>>> import numpy as np
>>> import numpy.linalg as la
>>> np.set_printoptions(precision=1, suppress=True, linewidth=140, legacy="1.25")
>>> F = np.array([[-1, -1, -1, -1],
...     [-1, -2, -2, -2],
...     [-1, -2, -3, -3],
...     [-1, -2, -3, -4]])
>>> F
array([[-1, -1, -1, -1],
       [-1, -2, -2, -2],
       [-1, -2, -3, -3],
       [-1, -2, -3, -4]])
>>> # symmetric
>>> [round(float(la.det(F[:i, :i])), 2) + 0 for i in range(1, 5)]
[-1.0, 1.0, -1.0, 1.0]
>>> np.round(la.eigvalsh(F).min(), 1)
-8.3
>>> np.all(la.eigvalsh(F) > 0)
False
>>> np.round(la.det(F[::-1]), 1)
1.0
>>> np.round(la.det(F.T), 1)
1.0
>>> round(float(la.eigvals(F).sum().real), 1)
-10.0
>>> la.matrix_power(F, 3)
array([[ -30,  -56,  -75,  -85],
       [ -56, -105, -141, -160],
       [ -75, -141, -190, -216],
       [ -85, -160, -216, -246]])
>>> np.allclose(F, F.T)
True
>>> (F + F.T) / 2
array([[-1., -1., -1., -1.],
       [-1., -2., -2., -2.],
       [-1., -2., -3., -3.],
       [-1., -2., -3., -4.]])
>>> F.inv()
Traceback (most recent call last):
  File "<python-input-15>", line 1, in <module>
    F.inv()
    ^^^^^
AttributeError: 'numpy.ndarray' object has no attribute 'inv'
>>> la.determinant(F)
Traceback (most recent call last):
  File "<python-input-16>", line 1, in <module>
    la.determinant(F)
    ^^^^^^^^^^^^^^
AttributeError: module 'numpy.linalg' has no attribute 'determinant'
>>> np.allclose(F @ F.T, F.T @ F)
True
>>> F @ F
array([[ 4,  7,  9, 10],
       [ 7, 13, 17, 19],
       [ 9, 17, 23, 26],
       [10, 19, 26, 30]])
>>> np.trace(F)
-10
>>> ev, V = la.eigh(F)
>>> print(np.round(V.T @ V, 1) + 0)
[[1. 0. 0. 0.]
 [0. 1. 0. 0.]
 [0. 0. 1. 0.]
 [0. 0. 0. 1.]]
>>> la.eigvalsh(F @ F)
array([ 0.1,  0.2,  1. , 68.7])
>>> print(np.round(V.T @ F @ V, 1) + 0)
[[-8.3  0.   0.   0. ]
 [ 0.  -1.   0.   0. ]
 [ 0.   0.  -0.4  0. ]
 [ 0.   0.   0.  -0.3]]
>>> (ev > 1e-8).sum(), (ev < -1e-8).sum()
(0, 4)
>>> np.unique(ev.round(6) + 0, return_counts=True)[1]
array([1, 1, 1, 1])
>>> X = np.loadtxt("case18.csv", delimiter=",")
>>> X
array([[-3.,  4., -1., -2.],
       [ 5.,  4.,  2.,  3.],
       [ 4., -3., -1.,  2.],
       [-5., -3.,  0.,  1.]])
>>> r0 = np.array([-3, -2, 0, 0])
>>> out = X + np.outer(r0, np.eye(4)[3])
>>> out
array([[-3.,  4., -1., -5.],
       [ 5.,  4.,  2.,  1.],
       [ 4., -3., -1.,  2.],
       [-5., -3.,  0.,  1.]])
>>> print(la.matrix_rank(out - X))
1
>>> la.matrix_rank(la.inv(out) - la.inv(X), tol=1e-8)
1
